$ python3 -q
>>> import numpy as np
>>> from numpy import linalg as LA
>>> np.set_printoptions(suppress=True, linewidth=100)
>>> mat = np.load("w.npy")
>>> mat
array([[1, 2, 0, 1],
       [2, 4, 0, 2],
       [0, 0, 0, 0],
       [1, 2, 0, 1]])
>>> w, V = LA.eigh(mat)
>>> np.round(V @ np.diag(w) @ V.T, 3)
array([[1., 2., 0., 1.],
       [2., 4., 0., 2.],
       [0., 0., 0., 0.],
       [1., 2., 0., 1.]])
>>> (w > 1e-8).sum(), (w < -1e-8).sum()
(np.int64(1), np.int64(0))
>>> np.round(V.T @ mat @ V, 3) + 0
array([[0., 0., 0., 0.],
       [0., 0., 0., 0.],
       [0., 0., 0., 0.],
       [0., 0., 0., 6.]])
>>> np.abs(V[:, -1]).round(6).argmax()
np.int64(1)
>>> round(LA.det(mat), 3)
np.float64(0.0)
>>> np.round(np.sort(LA.eigvals(mat).real), 3) + 0
array([0., 0., 0., 6.])
>>> (LA.matrix_power((mat != 0) + (mat.T != 0) + np.eye(4), 4) > 0).astype(int)
array([[1, 1, 0, 1],
       [1, 1, 0, 1],
       [0, 0, 1, 0],
       [1, 1, 0, 1]])
>>> (mat != 0).astype(int)
array([[1, 1, 0, 1],
       [1, 1, 0, 1],
       [0, 0, 0, 0],
       [1, 1, 0, 1]])
>>> np.flatnonzero(LA.matrix_power((mat != 0) + (mat.T != 0) + np.eye(4), 4)[0])
array([0, 1, 3])
>>> f = np.array([6, 3, 8])
>>> np.array([np.convolve(row, f, "same") for row in mat])
array([[15, 14, 22,  3],
       [30, 28, 44,  6],
       [ 0,  0,  0,  0],
       [15, 14, 22,  3]])
>>> np.polyval(f, mat[0])
array([17, 38,  8, 17])
>>> M2 = np.array([[1, 1], [1, -1]])
>>> rng = np.random.default_rng(6421)
>>> m1 = np.kron(M2, np.kron(M2, M2))[rng.permutation(8)][:3]
>>> m1
array([[ 1, -1, -1,  1,  1, -1, -1,  1],
       [ 1, -1, -1,  1, -1,  1,  1, -1],
       [ 1, -1,  1, -1, -1,  1, -1,  1]])
>>> left, sv, Vt = LA.svd(m1, full_matrices=False)
>>> np.round(Vt @ Vt.T, 3) + 0
array([[1., 0., 0.],
       [0., 1., 0.],
       [0., 0., 1.]])
>>> np.round(left.T @ left, 3) + 0
array([[1., 0., 0.],
       [0., 1., 0.],
       [0., 0., 1.]])
>>> np.allclose(left * sv @ Vt, m1)
True
>>> sv.round(3)
array([2.828, 2.828, 2.828])
>>> left.shape, sv.shape, Vt.shape
((3, 3), (3,), (3, 8))
>>> np.argsort(-LA.norm(mat, axis=0).round(6), kind="stable")[:3]
array([1, 0, 3])
>>> LA.cond(mat) > 100
np.True_
>>> [round(float(x), 3) for x in LA.svd(mat, compute_uv=False)[:3]]
[6.0, 0.0, 0.0]
>>> M2 = m1 / LA.norm(m1, axis=1, keepdims=True)
>>> gram = M2 @ M2.T
>>> (np.abs(gram) > 0.9).astype(int)
array([[1, 0, 0],
       [0, 1, 0],
       [0, 0, 1]])
>>> np.degrees(np.arccos(np.clip(gram[0, 2], -1, 1)))
np.float64(90.0)
>>> gram[0].round(3) + 0
array([1., 0., 0.])
>>> J = np.load("sample12.npy")
>>> J
array([[ 7, -7, -5,  9],
       [ 5, -3,  8,  7],
       [-3, -2,  5, -4],
       [ 6,  4,  0, -5]])
>>> (J - J.T) / 2
array([[ 0. , -6. , -1. ,  1.5],
       [ 6. ,  0. ,  5. ,  1.5],
       [ 1. , -5. ,  0. , -2. ],
       [-1.5, -1.5,  2. ,  0. ]])
>>> np.allclose(J @ J.T, J.T @ J)
False
>>> LA.matrix_power(J, 4)
array([[ 15341,   1940, -12596,   1892],
       [  1876,   4053,  -4584,  -4048],
       [ -8764,   1784,   8605,  -4644],
       [  3128,  -6304,  -2784,  14197]])
>>> J @ J
array([[  83,   18, -116,  -11],
       [  38,  -14,   -9,  -43],
       [ -70,    1,   24,  -41],
       [  32,  -74,    2,  107]])
>>> np.round(np.abs(LA.eigvals(J)).max(), 3)
np.float64(12.51)
>>> assert J == J.T
Traceback (most recent call last):
  File "<python-input-43>", line 1, in <module>
    assert J == J.T
           ^^^^^^^^
ValueError: The truth value of an array with more than one element is ambiguous. Use a.any() or a.all()
>>> round(LA.det(J), 3)
np.float64(-5965.0)
>>> hat = np.triu(np.array([[3, 2, -1, -1], [3, -2, -1, 3], [-1, -3, -1, 1], [1, 3, -3, 2]]), 1) + np.eye(4)
>>> M2 = hat @ J @ LA.inv(hat)
>>> np.trace(M2), np.trace(J)
(np.float64(4.0), np.int64(4))
>>> LA.matrix_rank(M2)
np.int64(4)
>>> M2 = LA.inv(J)
>>> np.round(LA.inv(M2), 3) + 0
array([[ 7., -7., -5.,  9.],
       [ 5., -3.,  8.,  7.],
       [-3., -2.,  5., -4.],
       [ 6.,  4.,  0., -5.]])
>>> np.allclose(M2, J.T)
False
>>> np.round(LA.slogdet(J)[0], 3)
np.float64(-1.0)
>>> round(float(LA.det(J) * LA.det(M2)), 3)
1.0
>>> np.round(LA.cond(J), 3)
np.float64(4.298)
>>> np.round(LA.det(J) * M2, 3)
array([[-273., -125.,  -73., -608.],
       [ 647., -250., 1047.,  -23.],
       [ 247., -455., -218.,  -18.],
       [ 190., -350.,  750.,  445.]])
>>> data = np.load("case11.npy")
>>> data
array([[2, 3, 2, 3, 2, 3],
       [3, 2, 3, 2, 3, 2],
       [0, 2, 0, 2, 0, 2],
       [2, 3, 2, 3, 2, 3],
       [3, 2, 3, 2, 3, 2],
       [0, 2, 0, 2, 0, 2]])
>>> gram = data.T @ data
>>> np.allclose(gram, gram.T)
True
>>> (data @ data.T).shape
(6, 6)
>>> np.round(LA.svd(data, compute_uv=False) ** 2, 3) + 0
array([162.993,  17.007,   0.   ,   0.   ,   0.   ,   0.   ])
>>> np.round(data @ LA.pinv(data) @ data, 3) + 0
array([[2., 3., 2., 3., 2., 3.],
       [3., 2., 3., 2., 3., 2.],
       [0., 2., 0., 2., 0., 2.],
       [2., 3., 2., 3., 2., 3.],
       [3., 2., 3., 2., 3., 2.],
       [0., 2., 0., 2., 0., 2.]])
>>> np.allclose(data[:-1].T @ LA.lstsq(data[:-1].T, data[-1])[0], data[-1])
True
>>> np.round(np.trace(LA.pinv(data) @ data), 3)
np.float64(2.0)
>>> rk = LA.matrix_rank(data)
>>> rk
np.int64(2)
>>> N = LA.svd(data)[2][rk:].T
>>> N.shape
(6, 4)
>>> np.round(data @ N, 3) + 0
array([[0., 0., 0., 0.],
       [0., 0., 0., 0.],
       [0., 0., 0., 0.],
       [0., 0., 0., 0.],
       [0., 0., 0., 0.],
       [0., 0., 0., 0.]])
>>> np.allclose(data @ N, 0)
True
>>> theta = rng.uniform(0, 2 * np.pi, 13)
>>> q, _ = LA.qr(np.array([[0.4, -0.5], [-2.3, 0.2], [0.4, -0.7]]))
>>> arr = 5 * np.c_[np.cos(theta), np.sin(theta)] @ q.T
>>> arr.round(3)
array([[-2.835, -0.488, -4.09 ],
       [-1.007, -4.562, -1.781],
       [ 2.535, -2.608,  3.43 ],
       [ 2.7  ,  1.409,  3.966],
       [-2.87 ,  0.187, -4.09 ],
       [-1.332,  4.559, -1.563],
       [ 2.787,  0.897,  4.053],
       [-2.064, -3.246, -3.194],
       [-0.494,  4.964, -0.336],
       [-2.868,  0.525, -4.062],
       [ 2.075,  3.226,  3.208],
       [ 1.728,  3.798,  2.755],
       [-2.847, -0.338, -4.096]])
>>> lab = arr[:, 1] > np.median(arr[:, 1])
>>> f = arr[lab].mean(axis=0) - arr[~lab].mean(axis=0)
>>> round(float((((arr - arr.mean(axis=0)) @ f > 0) == lab).mean()), 3)
0.923
>>> ((arr - arr.mean(axis=0)) @ f > 0).astype(int)
array([0, 0, 1, 1, 0, 1, 1, 0, 1, 0, 1, 1, 0])
>>> f, r1 = data[0], data[5]
>>> f @ r1
np.int64(18)
>>> pr = (f @ r1) / (f @ f) * f
>>> round(float(LA.norm(f + r1) ** 2 + LA.norm(f - r1) ** 2), 3)
102.0
>>> (r1 - pr) @ f
np.float64(0.0)
>>> LA.matrix_rank(np.outer(f, r1))
np.int64(1)
>>> np.round(r1 - pr, 3)
array([-0.923,  0.615, -0.923,  0.615, -0.923,  0.615])
>>> np.abs(np.diag(LA.qr(arr)[1])) > 1e-9
array([ True,  True, False])
>>> LA.lstsq(arr[:-1].T, arr[-1])[2]
np.int32(2)
>>> np.round(arr @ LA.pinv(arr) @ arr, 3)
array([[-2.835, -0.488, -4.09 ],
       [-1.007, -4.562, -1.781],
       [ 2.535, -2.608,  3.43 ],
       [ 2.7  ,  1.409,  3.966],
       [-2.87 ,  0.187, -4.09 ],
       [-1.332,  4.559, -1.563],
       [ 2.787,  0.897,  4.053],
       [-2.064, -3.246, -3.194],
       [-0.494,  4.964, -0.336],
       [-2.868,  0.525, -4.062],
       [ 2.075,  3.226,  3.208],
       [ 1.728,  3.798,  2.755],
       [-2.847, -0.338, -4.096]])
>>> Xs = arr - arr.mean(axis=0)
>>> V = LA.svd(Xs)[2][:2]
>>> M2 = Xs - Xs @ V.T @ V
>>> np.round(LA.norm(M2) / LA.norm(Xs), 3)
np.float64(0.0)
>>> np.round(M2.std(axis=0), 3) + 0
array([0., 0., 0.])
>>> np.round((Xs @ V.T).std(axis=0), 3)
array([4.135, 2.678])
>>> np.round(np.cov(Xs @ V.T, rowvar=False), 3) + 0
array([[18.527,  0.   ],
       [ 0.   ,  7.767]])
>>> M = np.load("test18.npy")
>>> M
array([[ 5.657,  1.343,  6.201],
       [-1.966,  0.972, -0.512],
       [ 3.861, -0.686,  3.384]])
>>> left, sv, Vt = LA.svd(M, full_matrices=False)
>>> np.round(np.abs(Vt[0]), 3)
array([0.707, 0.062, 0.704])
>>> left.shape, sv.shape, Vt.shape
((3, 3), (3,), (3, 3))
>>> np.abs(left[:, 0]).round(6).argmax()
np.int64(0)
>>> np.round(Vt @ Vt.T, 3) + 0
array([[1., 0., 0.],
       [0., 1., 0.],
       [0., 0., 1.]])
>>> np.round(sv / sv[0], 3)
array([1.  , 0.2 , 0.04])
>>> round(float(np.sqrt((sv ** 2).sum())), 3), round(LA.norm(M), 3)
(10.206, np.float64(10.206))
>>> np.round(left.T @ M @ Vt.T, 3) + 0
array([[10. ,  0. ,  0. ],
       [ 0. ,  2. ,  0. ],
       [ 0. ,  0. ,  0.4]])
>>> (sv > 1e-8).sum()
np.int64(3)
>>> C = 10 * np.array([[-1.6, 0.9, 0.7], [-0.3, 0.1, 0.9]])
>>> lab = rng.integers(0, 2, 18)
>>> E = C[lab] + rng.normal(size=(18, 3))
>>> E.round(3)
array([[ -3.808,  -0.169,   8.791],
       [-15.941,   7.934,   7.966],
       [ -1.318,   0.353,   8.578],
       [-16.627,   9.318,   6.988],
       [-17.281,   7.504,   6.867],
       [-15.775,   8.436,   7.978],
       [ -2.794,   1.842,   7.162],
       [ -4.977,  -0.482,  11.01 ],
       [ -1.922,   2.805,   8.221],
       [ -3.535,   1.922,   9.421],
       [ -1.98 ,   0.845,   8.394],
       [-15.345,   9.634,   7.567],
       [ -1.968,   3.383,   9.425],
       [ -3.316,   1.033,   9.569],
       [-16.599,   9.507,   6.288],
       [ -1.375,   1.441,   8.313],
       [-16.03 ,   7.742,   6.495],
       [ -2.734,  -0.24 ,   7.584]])
>>> q, V = LA.qr(M[:, :1])[0], LA.qr(M[:, 1:])[0]
>>> sv = LA.svd(q.T @ V, compute_uv=False)
>>> (sv > 0.9).sum()
np.int64(1)
>>> round(np.abs(E).max(), 3)
np.float64(17.281)
>>> E[18]
Traceback (most recent call last):
  File "<python-input-115>", line 1, in <module>
    E[18]
    ~^^^^
IndexError: index 18 is out of bounds for axis 0 with size 18
>>> np.unravel_index(np.abs(E).argmax(), E.shape)
(np.int64(4), np.int64(0))
>>> round(float(LA.norm(E)), 3)
60.906
>>> np.round(E.sum(axis=0), 3)
array([-143.324,   72.81 ,  146.618])
>>> E.shape
(18, 3)
>>> np.count_nonzero(E)
np.int64(54)
>>> LA.matrix_rank(E)
np.int64(3)
>>> M2 = np.c_[E[:, :2] @ np.array([[-2, 0], [-2, -1]]), np.array([-1, -5, 2, 9, 9, 5, 8, 2, -2, 3, 3, -5, -4, -9, 2, 4, 0, -7])]
>>> M2.round(3)
array([[ 7.954,  0.169, -1.   ],
       [16.014, -7.934, -5.   ],
       [ 1.928, -0.353,  2.   ],
       [14.616, -9.318,  9.   ],
       [19.554, -7.504,  9.   ],
       [14.677, -8.436,  5.   ],
       [ 1.903, -1.842,  8.   ],
       [10.919,  0.482,  2.   ],
       [-1.764, -2.805, -2.   ],
       [ 3.225, -1.922,  3.   ],
       [ 2.269, -0.845,  3.   ],
       [11.422, -9.634, -5.   ],
       [-2.83 , -3.383, -4.   ],
       [ 4.566, -1.033, -9.   ],
       [14.184, -9.507,  2.   ],
       [-0.133, -1.441,  4.   ],
       [16.575, -7.742,  0.   ],
       [ 5.947,  0.24 , -7.   ]])
>>> np.round(LA.lstsq(E, M2[:, 0])[0], 3) + 0
array([-2., -2.,  0.])
>>> np.round(LA.norm(LA.qr(E)[0].T @ M2, axis=0) ** 2 / ((M2 ** 2).sum(axis=0) + 1e-12), 3)
array([1.  , 1.  , 0.08])
>>> LA.matrix_rank(M2)
np.int64(3)
>>> feats = np.load("dump.npy")
>>> feats.round(3)
array([[-3.501,  1.913,  0.294, -0.018],
       [-0.583, -0.675, -2.72 , -2.794],
       [ 0.583,  1.527, -2.849,  2.283],
       [-1.75 , -3.091, -0.631,  1.727]])
>>> vec = np.array([1, -2, -1, -1])
>>> y = feats @ vec
>>> y.round(3)
array([-7.602,  6.281, -1.905,  3.335])
>>> np.round(LA.solve(feats.T, feats[2]), 3) + 0
array([0., 0., 1., 0.])
>>> np.round(LA.solve(feats, y), 3)
array([ 1., -2., -1., -1.])
